% python3 -q
>>> import numpy as np
>>> np.set_printoptions(suppress=True, linewidth=140)
>>> mat = np.array([[0.63, 5.61, 1.05], [1.05, 0.61, 0.83], [-0.42, -2.79, -0.6]])
>>> rank = np.linalg.matrix_rank(mat)
>>> rank
np.int64(2)
>>> null = np.linalg.svd(mat)[2][rank:].T
>>> null.shape
(3, 1)
>>> [int(np.linalg.matrix_rank(mat[:, :j + 1])) for j in range(3)]
[1, 2, 2]
>>> Y = np.array([[0, 3], [0, 2], [3, 0]])
>>> W0 = Y.T @ Y
>>> W0
array([[ 9,  0],
       [ 0, 13]])
>>> np.einsum("ij,ji->", W0, W0)
np.int64(250)
>>> np.round(np.linalg.det(2 * W0), 4), np.round(np.linalg.det(W0), 4)
(np.float64(468.0), np.float64(117.0))
>>> np.einsum("ii->", W0)
np.int64(22)
>>> np.kron(np.eye(2, dtype=int), W0)
array([[ 9,  0,  0,  0],
       [ 0, 13,  0,  0],
       [ 0,  0,  9,  0],
       [ 0,  0,  0, 13]])
>>> round(float(np.linalg.eigvals(W0).sum().real), 4)
22.0
>>> F = np.load("dump.npy")
>>> F
array([[-4,  2,  0,  2],
       [ 2,  2, -2,  2],
       [ 0, -2, -2,  0],
       [ 2,  2,  0,  4]])
>>> left, sigma, Vh = np.linalg.svd(mat)
>>> evecs = Vh[:(sigma > 1e-8).sum()]
>>> rng = np.random.default_rng(715)
>>> vec = mat[2] + -2 * mat[1] + rng.integers(2) * np.eye(3)[1]
>>> vec
array([-2.52, -4.01, -2.26])
>>> round(float(np.linalg.norm(vec - evecs.T @ evecs @ vec)), 4)
0.0
>>> np.allclose(evecs.T @ evecs @ vec, vec)
True
>>> np.round(evecs.T @ evecs, 4)
array([[ 0.6553, -0.0498,  0.4727],
       [-0.0498,  0.9928,  0.0682],
       [ 0.4727,  0.0682,  0.3519]])
>>> feats = np.load("out13.npy")
>>> feats
array([[ 0,  0,  4,  0],
       [ 4,  4,  4, -4],
       [ 1,  1,  5, -1]])
>>> np.argsort(-np.linalg.norm(feats, axis=0).round(6), kind="stable")[:3]
array([2, 0, 1])
>>> np.linalg.matrix_rank(feats, rtol=0.1)
np.int64(2)
>>> np.allclose(feats[:-1].T @ np.linalg.lstsq(feats[:-1].T, feats[-1])[0], feats[-1])
True
>>> np.linalg.lstsq(feats[:-1].T, feats[-1])[2]
np.int32(2)
>>> M = np.array([[0, 0, 2], [1, 2, 2], [3, 3, 2]])
>>> M
array([[0, 0, 2],
       [1, 2, 2],
       [3, 3, 2]])
>>> Q, r_ = np.linalg.qr(M)
>>> np.round(Q.T @ Q, 4) + 0
array([[1., 0., 0.],
       [0., 1., 0.],
       [0., 0., 1.]])
>>> r_.round(4)
array([[-3.1623, -3.4785, -2.5298],
       [ 0.    , -0.9487, -1.2649],
       [ 0.    ,  0.    , -2.    ]])
>>> np.round(np.abs(np.diag(r_)), 4)
array([3.1623, 0.9487, 2.    ])
>>> arr = np.array([[-2, 7, -2], [7, 8, -3], [-2, -3, 10]])
>>> ev, evecs = np.linalg.eig(arr)
>>> np.round(np.sort(np.linalg.eigvals(arr @ arr)), 4)
array([ 31.5101,  50.9492, 209.5407])
>>> np.round(np.sort(np.linalg.eigvals(arr.T)), 4)
array([-5.6134,  7.1379, 14.4755])
>>> X = np.diag(np.array([2, -1, -1])) + 2 * np.eye(3, k=1) + 2 * np.eye(3, k=-1)
>>> X
array([[ 2.,  2.,  0.],
       [ 2., -1.,  2.],
       [ 0.,  2., -1.]])
>>> f = np.array([5, 5])
>>> np.polyval(f, X[0])
array([15., 15.,  5.])
